$ python -q
>>> import numpy as np
>>> import numpy.linalg as la
>>> np.set_printoptions(precision=2, suppress=True, linewidth=140, legacy="1.25")
>>> def tidy(a):
...     return np.round(a, 2) + 0
... 
>>> feats = np.array([[0.0, 1.0, 1.0, 1.0],
...     [1.0, 0.0, 1.0, 1.0],
...     [1.0, 1.0, 0.0, 1.0],
...     [1.0, 1.0, 1.0, 0.0]])
>>> np.argwhere(np.triu(feats))
array([[0, 1],
       [0, 2],
       [0, 3],
       [1, 2],
       [1, 3],
       [2, 3]])
>>> np.trace(feats @ feats @ feats) // 6
4.0
>>> feats @ feats
array([[3., 2., 2., 2.],
       [2., 3., 2., 2.],
       [2., 2., 3., 2.],
       [2., 2., 2., 3.]])
>>> feats.sum(axis=0)
array([3., 3., 3., 3.])
>>> low = np.diag(feats.sum(axis=1)) - feats
>>> low
array([[ 3., -1., -1., -1.],
       [-1.,  3., -1., -1.],
       [-1., -1.,  3., -1.],
       [-1., -1., -1.,  3.]])
>>> (la.eigvalsh(low) < 1e-8).sum()
1
>>> tidy(la.eigvalsh(low))
array([0., 4., 4., 4.])
>>> la.matrix_rank(low)
3
>>> feats.sum(axis=1)
array([3., 3., 3., 3.])
>>> tidy(la.norm(feats))
3.46
>>> feats - feats[0]
array([[ 0.,  0.,  0.,  0.],
       [ 1., -1.,  0.,  0.],
       [ 1.,  0., -1.,  0.],
       [ 1.,  0.,  0., -1.]])
>>> X = np.array([[1, -5, -5, -3], [4, -1, 3, -5]])
>>> X[:, 2] = 2 * X[:, 3]
>>> X
array([[  1,  -5,  -6,  -3],
       [  4,  -1, -10,  -5]])
>>> U, sigma, vt = la.svd(X, full_matrices=False)
>>> tidy(U.T @ X @ vt.T)
array([[14.06,  0.  ],
       [ 0.  ,  3.91]])
>>> np.abs(U[:, 0]).round(6).argmax()
1
>>> tidy(sigma)
array([14.06,  3.91])
>>> M2 = np.array([[-2, 2], [-1, 2], [-1, -1], [2, 2]])
>>> la.matrix_rank(X @ M2)
2
>>> np.einsum("ij,ij->i", X, X)
array([ 71, 142])
>>> np.einsum("ij->j", X)
array([  5,  -6, -16,  -8])
>>> M2.T @ X.T
array([[ 3, -7],
       [-8,  6]])
>>> la.matrix_rank(np.vstack([X, M2.T]))
4
>>> np.fft.fft(feats[0])
array([ 3.+0.j, -1.+0.j, -1.+0.j, -1.+0.j])
>>> (feats @ feats)[0]
array([3., 2., 2., 2.])
>>> arr = np.loadtxt("w.csv", delimiter=",")
>>> arr
array([[ 63.,  10.,  -5., -28., -17.],
       [ 10.,  52., -50.,   4., -24.],
       [ -5., -50.,  52., -16.,  18.],
       [-28.,   4., -16.,  42.,  17.],
       [-17., -24.,  18.,  17.,  26.]])
>>> w, evecs = la.eigh(arr)
>>> tidy(np.abs(evecs[:, -1]))
array([0.3 , 0.64, 0.61, 0.03, 0.35])
>>> w.sum(), np.trace(arr)
(235.0, 235.0)
>>> tidy(evecs @ np.diag(w) @ evecs.T)
array([[ 63.,  10.,  -5., -28., -17.],
       [ 10.,  52., -50.,   4., -24.],
       [ -5., -50.,  52., -16.,  18.],
       [-28.,   4., -16.,  42.,  17.],
       [-17., -24.,  18.,  17.,  26.]])
>>> tidy(la.eigvalsh(arr @ arr))
array([    0.  ,    17.55,   657.64,  7781.15, 13678.66])
>>> np.unique(w.round(6) + 0, return_counts=True)[1]
array([1, 1, 1, 1, 1])
>>> tidy(w)
array([  0.  ,   4.19,  25.64,  88.21, 116.96])
>>> tidy(evecs.T @ evecs)
array([[1., 0., 0., 0., 0.],
       [0., 1., 0., 0., 0.],
       [0., 0., 1., 0., 0.],
       [0., 0., 0., 1., 0.],
       [0., 0., 0., 0., 1.]])
>>> (w > 1e-8).sum(), (w < -1e-8).sum()
(4, 0)
>>> tidy(la.norm(arr, 2) / la.norm(arr))
0.79
>>> np.argsort(-la.norm(arr, axis=0).round(6), kind="stable")[:3]
array([1, 2, 0])
>>> [round(float(x), 2) for x in la.svd(arr, compute_uv=False)[:3]]
[116.96, 88.21, 25.64]
>>> data = np.array([[-27, -21, -21, -24, -48, -36],
...     [-15, -17, -5, -6, -14, -18],
...     [0, 8, -10, -11, -19, -3],
...     [6, 4, -8, -4, -11, -3]])
>>> np.allclose(data[:-1].T @ la.lstsq(data[:-1].T, data[-1])[0], data[-1])
False
>>> tidy(np.trace(la.pinv(data) @ data))
3.0
>>> np.abs(np.diag(la.qr(data)[1])) > 1e-9
array([ True,  True,  True, False])
>>> tidy(data @ la.pinv(data) @ data)
array([[-27., -21., -21., -24., -48., -36.],
       [-15., -17.,  -5.,  -6., -14., -18.],
       [  0.,   8., -10., -11., -19.,  -3.],
       [  6.,   4.,  -8.,  -4., -11.,  -3.]])
>>> U, sigma, vt = la.svd(data)
>>> evecs = vt[:(sigma > 1e-8).sum()]
>>> rng = np.random.default_rng(2061)
>>> x0 = data[0] + 4 * data[1] + rng.integers(2) * np.eye(6)[5]
>>> x0
array([ -87.,  -89.,  -41.,  -48., -104., -108.])
>>> tidy(np.diag(evecs.T @ evecs))
array([0.81, 0.62, 0.27, 0.3 , 0.59, 0.42])
>>> la.matrix_rank(np.vstack([data, x0]))
3
>>> mat = np.loadtxt("data.csv", delimiter=",")
>>> tidy(mat)
array([[-0.17,  0.57, -0.09, -0.11],
       [-0.78,  0.25, -0.08, -0.4 ],
       [-0.33, -0.22, -0.71,  0.57],
       [ 0.5 ,  0.49, -0.59, -0.2 ],
       [-0.06,  0.57,  0.37,  0.68]])
>>> f, r1 = mat[3], mat[2]
>>> tidy(f @ r1)
0.03
>>> p = (f @ r1) / (f @ f) * f
>>> tidy((r1 - p) @ f)
0.0
>>> tidy(p)
array([ 0.02,  0.02, -0.02, -0.01])
>>> tidy(la.norm(f + r1) ** 2 + la.norm(f - r1) ** 2)
3.75
>>> tidy(r1 - p)
array([-0.35, -0.23, -0.69,  0.58])
>>> labels = rng.permutation(4)
>>> M2 = mat[:, labels] * rng.choice([-1, 1], 4)
>>> tidy(M2)
array([[-0.09, -0.11, -0.57, -0.17],
       [-0.08, -0.4 , -0.25, -0.78],
       [-0.71,  0.57,  0.22, -0.33],
       [-0.59, -0.2 , -0.49,  0.5 ],
       [ 0.37,  0.68, -0.57, -0.06]])
>>> U, _, vt = la.svd(mat.T @ M2)
>>> tidy(U @ vt)
array([[ 0.,  0.,  0.,  1.],
       [ 0.,  0., -1.,  0.],
       [ 1.,  0.,  0.,  0.],
       [ 0.,  1.,  0.,  0.]])
>>> labels
array([2, 3, 1, 0])
>>> tidy(mat.T @ mat)
array([[1., 0., 0., 0.],
       [0., 1., 0., 0.],
       [0., 0., 1., 0.],
       [0., 0., 0., 1.]])
>>> tidy(la.svd(mat, compute_uv=False))
array([1., 1., 1., 1.])
>>> tidy(mat[:, 3] @ mat[:, 1])
0.0
>>> tidy(la.norm(mat, axis=0))
array([1., 1., 1., 1.])
>>> ang = np.radians(120)
>>> r_ = np.eye(4)
>>> r_[1, 1] = r_[0, 0] = np.cos(ang)
>>> r_[1, 0], r_[0, 1] = -np.sin(ang), np.sin(ang)
>>> tidy(r_)
array([[-0.5 ,  0.87,  0.  ,  0.  ],
       [-0.87, -0.5 ,  0.  ,  0.  ],
       [ 0.  ,  0.  ,  1.  ,  0.  ],
       [ 0.  ,  0.  ,  0.  ,  1.  ]])
>>> M2 = mat @ r_.T
>>> tidy(la.svd(mat, compute_uv=False)), tidy(la.svd(M2, compute_uv=False))
(array([1., 1., 1., 1.]), array([1., 1., 1., 1.]))
>>> np.allclose(mat @ mat.T, M2 @ M2.T)
True
>>> tidy(M2)
array([[ 0.58, -0.14, -0.09, -0.11],
       [ 0.6 ,  0.55, -0.08, -0.4 ],
       [-0.02,  0.4 , -0.71,  0.57],
       [ 0.18, -0.68, -0.59, -0.2 ],
       [ 0.52, -0.24,  0.37,  0.68]])
>>> W0 = np.load("a.npy")
>>> tidy(W0)
array([[  5.5 , -13.67, -20.5 ,  21.44],
       [  1.76,  -9.09, -11.87,  10.6 ],
       [  0.88,  -7.71,  -9.59,   7.91],
       [ -0.88,  -2.66,  -2.7 ,   0.94],
       [ -0.88,  -2.37,  -2.38,   0.71],
       [  0.07,   0.07,   0.07,   0.02],
       [  0.08,   0.08,   0.08,   0.03],
       [  1.1 ,   0.64,   0.8 ,   0.51],
       [  1.8 ,   0.75,   1.21,   0.84],
       [  4.07,  -0.05,   3.09,   0.96],
       [  5.25,  -1.45,   5.37,  -0.6 ]])
>>> M2 = W0 + rng.integers(-2, 3, (11, 3)) @ rng.integers(-2, 3, (3, 4))
>>> tidy(M2)
array([[  1.5 , -15.67, -26.5 ,  17.44],
       [  0.76,  -9.09, -12.87,  12.6 ],
       [  0.88,  -6.71,  -9.59,   8.91],
       [ -1.88,   6.34,  -6.7 ,  -3.06],
       [ -4.88,  -4.37,  -8.38,  -3.29],
       [  0.07,  -0.93,   0.07,  -0.98],
       [ -1.92,   4.08,  -3.92,  -1.97],
       [ -0.9 ,  -5.36,  -1.2 ,  -1.49],
       [ -2.2 ,  -1.25,  -4.79,  -3.16],
       [  5.07,  -2.05,   5.09,   1.96],
       [  6.25,   5.55,   5.37,  -0.6 ]])
>>> tidy(la.svd(M2 - W0, compute_uv=False))
array([16.57, 14.27,  3.13,  0.  ])
>>> la.matrix_rank(M2 - W0, tol=1e-8)
3
>>> D = la.norm(M2[:, None] - M2[None], axis=-1)
>>> (D + 1e9 * np.eye(11)).round(6).argmin(axis=1)
array([1, 2, 1, 6, 8, 7, 3, 5, 4, 5, 9])
>>> tidy(la.norm(M2 - M2.mean(axis=0), axis=1))
array([28.75, 14.  ,  8.58, 10.8 ,  8.27,  6.96,  8.53,  6.67,  6.31, 11.9 , 15.39])
>>> tidy(la.norm(M2, axis=1))
array([35.42, 20.19, 14.73,  9.9 , 11.13,  1.35,  6.29,  5.76,  6.27,  7.73,  9.96])
>>> np.flatnonzero(D[2] < D.mean() / 2)
array([1, 2])
>>> D.mean(axis=1).argmax()
0
>>> Q, _ = la.qr(np.array([[-1.5, 3.6, -1.3, -0.1],
...     [1.4, 1.6, -1.9, -1.0],
...     [1.9, 0.5, 2.7, 0.5],
...     [1.1, -1.9, 0.1, 0.1]]))
>>> w = np.array([3, 0, 3, 2])
>>> m1 = Q @ np.diag(w) @ Q.T
>>> tidy(m1)
array([[ 1.29, -1.03, -0.74,  0.26],
       [-1.03,  2.07, -0.54,  0.71],
       [-0.74, -0.54,  2.65,  0.27],
       [ 0.26,  0.71,  0.27,  1.99]])
>>> f, r1 = m1[1], m1[2]
>>> tidy(f @ f)
6.13
>>> tidy(f @ r1)
-1.58
>>> p = (f @ r1) / (f @ f) * f
>>> tidy(p)
array([ 0.26, -0.53,  0.14, -0.18])
>>> tidy(r1 - p)
array([-1.01,  0.  ,  2.51,  0.45])
>>> tidy(np.outer(f, r1))
array([[ 0.76,  0.55, -2.73, -0.28],
       [-1.53, -1.11,  5.49,  0.56],
       [ 0.4 ,  0.29, -1.42, -0.15],
       [-0.52, -0.38,  1.88,  0.19]])
>>> tidy(la.norm(f + r1) ** 2 + la.norm(f - r1) ** 2)
28.15
>>> M = np.loadtxt("block5.csv", delimiter=",")
>>> M
array([[2., 8.],
       [8., 2.]])
>>> M2 = M / la.norm(M, axis=1, keepdims=True)
>>> gram = M2 @ M2.T
>>> (gram - 2 * np.eye(2)).round(6).argmax(axis=1)
array([1, 0])
>>> tidy(np.degrees(np.arccos(np.clip(gram[1, 0], -1, 1))))
61.93
>>> tidy(gram[1])
array([0.47, 1.  ])
>>> np.argwhere(np.triu(np.abs(gram) > 0.95, 1))
array([], shape=(0, 2), dtype=int64)
>>> tidy(la.norm(M2, axis=1))
array([1., 1.])
>>> np.einsum("ij,ji->", M, M)
136.0
>>> tidy(la.det(M.T))
-60.0
>>> np.einsum("ii->", M)
4.0
>>> tidy(la.eigvals(M))
array([10., -6.])
>>> np.kron(np.eye(2, dtype=int), M)
array([[2., 8., 0., 0.],
       [8., 2., 0., 0.],
       [0., 0., 2., 8.],
       [0., 0., 8., 2.]])
